% python3 -q
>>> import numpy as np
>>> from numpy import linalg as LA
>>> np.set_printoptions(precision=4, suppress=True, linewidth=200, floatmode="fixed")
>>> A = np.loadtxt("sample15.csv", delimiter=",")
>>> print(A)
[[ 0.0008 -0.0008  0.0024  0.0008 -0.0106  0.0122  0.0057 -0.0024  0.0106  0.0138  0.0122  0.0073]
 [-0.0008  0.0008 -0.0024 -0.0008  0.0106 -0.0122 -0.0057  0.0024 -0.0106 -0.0138 -0.0122 -0.0073]
 [ 0.0024 -0.0024  0.0073  0.0024 -0.0318  0.0366  0.0171 -0.0073  0.0318  0.0415  0.0366  0.0220]
 [ 0.0008 -0.0008  0.0024  0.0008 -0.0106  0.0122  0.0057 -0.0024  0.0106  0.0138  0.0122  0.0073]
 [-0.0106  0.0106 -0.0318 -0.0106  0.1376 -0.1588 -0.0741  0.0318 -0.1376 -0.1800 -0.1588 -0.0953]
 [ 0.0122 -0.0122  0.0366  0.0122 -0.1588  0.1832  0.0855 -0.0366  0.1588  0.2077  0.1832  0.1099]
 [ 0.0057 -0.0057  0.0171  0.0057 -0.0741  0.0855  0.0399 -0.0171  0.0741  0.0969  0.0855  0.0513]
 [-0.0024  0.0024 -0.0073 -0.0024  0.0318 -0.0366 -0.0171  0.0073 -0.0318 -0.0415 -0.0366 -0.0220]
 [ 0.0106 -0.0106  0.0318  0.0106 -0.1376  0.1588  0.0741 -0.0318  0.1376  0.1800  0.1588  0.0953]
 [ 0.0138 -0.0138  0.0415  0.0138 -0.1800  0.2077  0.0969 -0.0415  0.1800  0.2353  0.2077  0.1246]
 [ 0.0122 -0.0122  0.0366  0.0122 -0.1588  0.1832  0.0855 -0.0366  0.1588  0.2077  0.1832  0.1099]
 [ 0.0073 -0.0073  0.0220  0.0073 -0.0953  0.1099  0.0513 -0.0220  0.0953  0.1246  0.1099  0.0660]]
>>> rng = np.random.default_rng(61149)
>>> idx = rng.permutation(12)
>>> print(idx)
[ 1  5  2  0 11  4  9  7  8 10  3  6]
>>> M2 = A[idx][:, idx]
>>> print(M2)
[[ 0.0008 -0.0122 -0.0024 -0.0008 -0.0073  0.0106 -0.0138  0.0024 -0.0106 -0.0122 -0.0008 -0.0057]
 [-0.0122  0.1832  0.0366  0.0122  0.1099 -0.1588  0.2077 -0.0366  0.1588  0.1832  0.0122  0.0855]
 [-0.0024  0.0366  0.0073  0.0024  0.0220 -0.0318  0.0415 -0.0073  0.0318  0.0366  0.0024  0.0171]
 [-0.0008  0.0122  0.0024  0.0008  0.0073 -0.0106  0.0138 -0.0024  0.0106  0.0122  0.0008  0.0057]
 [-0.0073  0.1099  0.0220  0.0073  0.0660 -0.0953  0.1246 -0.0220  0.0953  0.1099  0.0073  0.0513]
 [ 0.0106 -0.1588 -0.0318 -0.0106 -0.0953  0.1376 -0.1800  0.0318 -0.1376 -0.1588 -0.0106 -0.0741]
 [-0.0138  0.2077  0.0415  0.0138  0.1246 -0.1800  0.2353 -0.0415  0.1800  0.2077  0.0138  0.0969]
 [ 0.0024 -0.0366 -0.0073 -0.0024 -0.0220  0.0318 -0.0415  0.0073 -0.0318 -0.0366 -0.0024 -0.0171]
 [-0.0106  0.1588  0.0318  0.0106  0.0953 -0.1376  0.1800 -0.0318  0.1376  0.1588  0.0106  0.0741]
 [-0.0122  0.1832  0.0366  0.0122  0.1099 -0.1588  0.2077 -0.0366  0.1588  0.1832  0.0122  0.0855]
 [-0.0008  0.0122  0.0024  0.0008  0.0073 -0.0106  0.0138 -0.0024  0.0106  0.0122  0.0008  0.0057]
 [-0.0057  0.0855  0.0171  0.0057  0.0513 -0.0741  0.0969 -0.0171  0.0741  0.0855  0.0057  0.0399]]
>>> print(np.round(np.sort(np.abs(LA.eigvals(M2))), 4) + 0)
[0.0000 0.0000 0.0000 0.0000 0.0000 0.0000 0.0000 0.0000 0.0000 0.0000 0.0000 1.0000]
>>> print(np.diag(M2))
[0.0008 0.1832 0.0073 0.0008 0.0660 0.1376 0.2353 0.0073 0.1376 0.1832 0.0008 0.0399]
>>> print(np.trace(M2))
1.0
